In [1]: import numpy as np

In [2]: from numpy import linalg as LA

In [3]: np.set_printoptions(precision=1, suppress=True, linewidth=100, legacy="1.25")

In [4]: K = np.load("x.npy")

In [5]: K
Out[5]: 
array([[  3,   4,   5,   6,   7,   8,   9,  10,  11,  12,  13,  14],
       [ 15,  16,  17,  18,  19,  20,  21,  22,  23,  24,  25,  26],
       [ 27,  28,  29,  30,  31,  32,  33,  34,  35,  36,  37,  38],
       [ 39,  40,  41,  42,  43,  44,  45,  46,  47,  48,  49,  50],
       [ 51,  52,  53,  54,  55,  56,  57,  58,  59,  60,  61,  62],
       [ 63,  64,  65,  66,  67,  68,  69,  70,  71,  72,  73,  74],
       [ 75,  76,  77,  78,  79,  80,  81,  82,  83,  84,  85,  86],
       [ 87,  88,  89,  90,  91,  92,  93,  94,  95,  96,  97,  98],
       [ 99, 100, 101, 102, 103, 104, 105, 106, 107, 108, 109, 110],
       [111, 112, 113, 114, 115, 116, 117, 118, 119, 120, 121, 122]])

In [6]: print(np.argsort(-LA.norm(K, axis=0).round(6), kind="stable")[:3])
[11 10  9]

In [7]: Uu, sig, vt = LA.svd(K)

In [8]: print(sig.round(1) + 0)
[782.6  18.2   0.    0.    0.    0.    0.    0.    0.    0. ]

In [9]: M2 = Uu[:, :2] @ np.diag(sig[:2]) @ vt[:2]

In [10]: round(float(LA.norm(K - M2, 2)), 1), np.round(sig[2], 1)
Out[10]: (0.0, 0.0)

In [11]: round(float(np.abs(K - M2).max()), 1)
Out[11]: 0.0

In [12]: M2 = K[0, 0] * K[1:] - np.outer(K[1:, 0], K[0])

In [13]: M2
Out[13]: 
array([[    0,   -12,   -24,   -36,   -48,   -60,   -72,   -84,   -96,  -108,  -120,  -132],
       [    0,   -24,   -48,   -72,   -96,  -120,  -144,  -168,  -192,  -216,  -240,  -264],
       [    0,   -36,   -72,  -108,  -144,  -180,  -216,  -252,  -288,  -324,  -360,  -396],
       [    0,   -48,   -96,  -144,  -192,  -240,  -288,  -336,  -384,  -432,  -480,  -528],
       [    0,   -60,  -120,  -180,  -240,  -300,  -360,  -420,  -480,  -540,  -600,  -660],
       [    0,   -72,  -144,  -216,  -288,  -360,  -432,  -504,  -576,  -648,  -720,  -792],
       [    0,   -84,  -168,  -252,  -336,  -420,  -504,  -588,  -672,  -756,  -840,  -924],
       [    0,   -96,  -192,  -288,  -384,  -480,  -576,  -672,  -768,  -864,  -960, -1056],
       [    0,  -108,  -216,  -324,  -432,  -540,  -648,  -756,  -864,  -972, -1080, -1188]])

In [14]: K[:, 0] / K[0, 0]
Out[14]: array([ 1.,  5.,  9., 13., 17., 21., 25., 29., 33., 37.])

In [15]: print(np.flatnonzero(~M2.round(6).any(axis=1)))
[]

In [16]: Uu, sig, vt = LA.svd(K)

In [17]: vecs = vt[:(sig > 1e-8).sum()]

In [18]: rng = np.random.default_rng(14339)

In [19]: x = K[2] + 3 * K[7] + rng.integers(2) * np.eye(12)[3]

In [20]: x
Out[20]: array([288., 292., 296., 300., 304., 308., 312., 316., 320., 324., 328., 332.])

In [21]: np.diag(vecs.T @ vecs)
Out[21]: array([0.3, 0.2, 0.2, 0.1, 0.1, 0.1, 0.1, 0.1, 0.1, 0.2, 0.2, 0.3])

In [22]: np.allclose(vecs.T @ vecs @ x, x)
Out[22]: True

In [23]: np.round(vecs.T @ vecs, 1) + 0
Out[23]: 
array([[ 0.3,  0.3,  0.2,  0.2,  0.1,  0.1,  0.1,  0. ,  0. , -0.1, -0.1, -0.1],
       [ 0.3,  0.2,  0.2,  0.2,  0.1,  0.1,  0.1,  0. ,  0. ,  0. , -0.1, -0.1],
       [ 0.2,  0.2,  0.2,  0.1,  0.1,  0.1,  0.1,  0. ,  0. ,  0. ,  0. , -0.1],
       [ 0.2,  0.2,  0.1,  0.1,  0.1,  0.1,  0.1,  0.1,  0. ,  0. ,  0. ,  0. ],
       [ 0.1,  0.1,  0.1,  0.1,  0.1,  0.1,  0.1,  0.1,  0.1,  0. ,  0. ,  0. ],
       [ 0.1,  0.1,  0.1,  0.1,  0.1,  0.1,  0.1,  0.1,  0.1,  0.1,  0.1,  0.1],
       [ 0.1,  0.1,  0.1,  0.1,  0.1,  0.1,  0.1,  0.1,  0.1,  0.1,  0.1,  0.1],
       [ 0. ,  0. ,  0. ,  0.1,  0.1,  0.1,  0.1,  0.1,  0.1,  0.1,  0.1,  0.1],
       [ 0. ,  0. ,  0. ,  0. ,  0.1,  0.1,  0.1,  0.1,  0.1,  0.1,  0.2,  0.2],
       [-0.1,  0. ,  0. ,  0. ,  0. ,  0.1,  0.1,  0.1,  0.1,  0.2,  0.2,  0.2],
       [-0.1, -0.1,  0. ,  0. ,  0. ,  0.1,  0.1,  0.1,  0.2,  0.2,  0.2,  0.3],
       [-0.1, -0.1, -0.1,  0. ,  0. ,  0.1,  0.1,  0.1,  0.2,  0.2,  0.3,  0.3]])

In [24]: round(LA.norm(x - vecs.T @ vecs @ x), 1)
Out[24]: 0.0
